>>> import numpy as np
>>> import numpy.linalg as la
>>> np.set_printoptions(precision=1, suppress=True, linewidth=160, sign=" ")
>>> rnd = lambda a: np.round(a, 1) + 0
>>> feats = np.array([[-139.6, 141.1, 79.0],
...     [-139.9, 139.5, 80.2],
...     [-143.0, 140.8, 79.4],
...     [-139.9, 140.9, 78.7],
...     [-139.7, 140.8, 79.0],
...     [-139.3, 138.4, 78.5],
...     [-139.0, 139.0, 81.1],
...     [-141.1, 139.8, 79.5],
...     [-141.3, 140.1, 78.4],
...     [-139.9, 140.1, 78.3],
...     [-141.6, 140.5, 81.3],
...     [-139.8, 139.3, 81.1],
...     [-140.1, 140.4, 79.6]])
>>> A2 = np.c_[feats[:, :2] @ np.array([[1, -1], [1, -1]]), np.array([1, 0, 0, -3, -2, -3, 2, -3, -3, 0, -3, -3, -3])]
>>> rnd(A2)
array([[ 1.5, -1.5,  1. ],
       [-0.4,  0.4,  0. ],
       [-2.2,  2.2,  0. ],
       [ 1. , -1. , -3. ],
       [ 1.1, -1.1, -2. ],
       [-0.9,  0.9, -3. ],
       [ 0. ,  0. ,  2. ],
       [-1.3,  1.3, -3. ],
       [-1.2,  1.2, -3. ],
       [ 0.2, -0.2,  0. ],
       [-1.1,  1.1, -3. ],
       [-0.5,  0.5, -3. ],
       [ 0.3, -0.3, -3. ]])
>>> rnd(la.norm(A2 - feats @ la.lstsq(feats, A2)[0], axis=0))
array([ 0. ,  0. ,  6.2])
>>> rnd(la.norm(la.qr(feats)[0].T @ A2, axis=0) ** 2 / ((A2 ** 2).sum(axis=0) + 1e-12))
array([ 1. ,  1. ,  0.5])
>>> rnd(la.lstsq(feats, A2[:, 0])[0])
array([ 1.,  1.,  0.])
>>> E = np.load("dump.npy")
>>> rnd(E)
array([[ 1. ,  0. ,  0. ,  0. ],
       [ 0. ,  0.9,  0. , -0.5],
       [ 0. ,  0. ,  1. ,  0. ],
       [ 0. ,  0.5,  0. ,  0.9]])
>>> vec = np.array([2, 1, 2, -1])
>>> rnd(la.det(E))
np.float64(1.0)
>>> rnd(la.norm(vec)), rnd(la.norm(E @ vec))
(np.float64(3.2), np.float64(3.2))
>>> E.T @ (E @ vec)
array([ 2.,  1.,  2., -1.])
>>> rnd(np.sort(np.abs(np.degrees(np.angle(la.eigvals(E))))))
array([  0.,   0.,  30.,  30.])
>>> F = np.load("layer2.npy")
>>> F
array([[ 0.9,  0.7, -1.7, -0.9, -0.8,  0.5,  0.6, -1.7],
       [ 1.3, -0.4, -0.8,  0.1,  1.6,  0.4, -0.3, -0.9],
       [-0.9, -0.6,  1.7,  1.6,  0.1,  0.2,  0. ,  0.4],
       [-1. ,  0.3,  0. , -1.3, -0.6, -0.7, -0.3, -0.9],
       [-0.2, -1. ,  0.2,  0.6,  0.6,  0.7, -0.2,  0.3],
       [ 0.5, -1.5,  0.4, -1.7, -0.7,  0.1, -0.9, -0.6],
       [-2. , -0.2, -0.8,  2.6, -0.3, -0.4, -0.6, -0.1],
       [-0.8, -0.6, -1.9, -1.5, -1.9,  0.2,  0.6,  0.4],
       [ 1.4, -0.9, -0.3,  0.1, -0.2,  0.3,  0. , -1.1],
       [-1.4, -0.5,  1.7, -0.9, -0.2,  1.9, -0.4,  0.4],
       [ 0.9,  0.4,  2.9, -0.3, -1.1,  0.5, -0.6,  0. ],
       [ 2. ,  0.1, -0.1,  1. ,  0.3,  0. ,  0.3, -1.4],
       [-0.9, -0.1,  1.1,  1. , -0.6, -2.2,  0.8,  0.7],
       [ 1.2, -1.2, -0.9, -1.2, -0.1,  0.2, -2.7, -1.1],
       [ 1. ,  0. , -0.9,  1. ,  0.7, -1.3,  1. , -0.2],
       [ 0.9,  0. ,  0.4, -0.8,  0.4,  1. , -1.3,  0.2],
       [ 0.4, -2. ,  2.4,  0.2,  0.2, -1.2,  0.2, -1.8],
       [ 2.5,  0.3, -0.4, -0.3, -0.6,  0.8,  0.5, -1.1],
       [-0.4,  0.2, -1.3,  0.2,  0.3,  0.6,  1.5,  0.8],
       [ 0.1,  0.8,  1.2, -0.6,  0.7,  0.2, -0.3, -0.6],
       [ 0.7, -0.1, -0.2, -1.1,  0.6,  1.3,  0.4,  0.4],
       [-0.4, -0.7,  0.4,  0.1,  0.9,  0. ,  0.5, -0.4],
       [ 0.9,  3.3,  1.8, -0.3,  1.5,  4.5, -5.1, -5.7],
       [-0.8, -1. ,  0.1, -1.2, -0.5,  1.6,  0.9, -0.1],
       [ 0.8, -0.4, -1.6,  0.1, -0.6,  1. ,  0.4, -0.1],
       [-0.6, -2.6, -1.2,  0.4, -2.4, -0.5,  0.2,  0.5],
       [ 0.1, -0.3, -0.2,  0.6, -1. , -1. ,  0.3,  0. ],
       [-0.8, -0.5,  0.8,  1. , -0.7,  1.1, -0.7,  0.7],
       [-0.3, -1.2, -0.3,  2. , -0.7, -1.7, -1.5,  1.7],
       [ 0.6,  0.3,  1.2,  0.3, -0.7,  0.7, -0.6,  0.8],
       [ 1.5,  0.2,  0. ,  0.1, -0.7, -0.8,  1. ,  0.6]])
>>> vec = np.array([-1, 3, 0, -3, -3, -2, -1, 1])
>>> rhs = F @ vec
>>> beta, lr = np.zeros(8), 1 / la.norm(F, 2) ** 2
>>> for i in range(12):
...     beta -= lr * F.T @ (F @ beta - rhs)
...     if i % 2 == 0: print(i, round(la.norm(F @ beta - rhs), 1))
... 
0 20.7
2 15.3
4 11.6
6 8.9
8 6.8
10 5.3
>>> rnd(la.cond(F))
np.float64(3.1)
>>> rnd(beta)
array([-1. ,  2.3,  0. , -2.6, -2.5, -1.4, -0.7,  0.9])
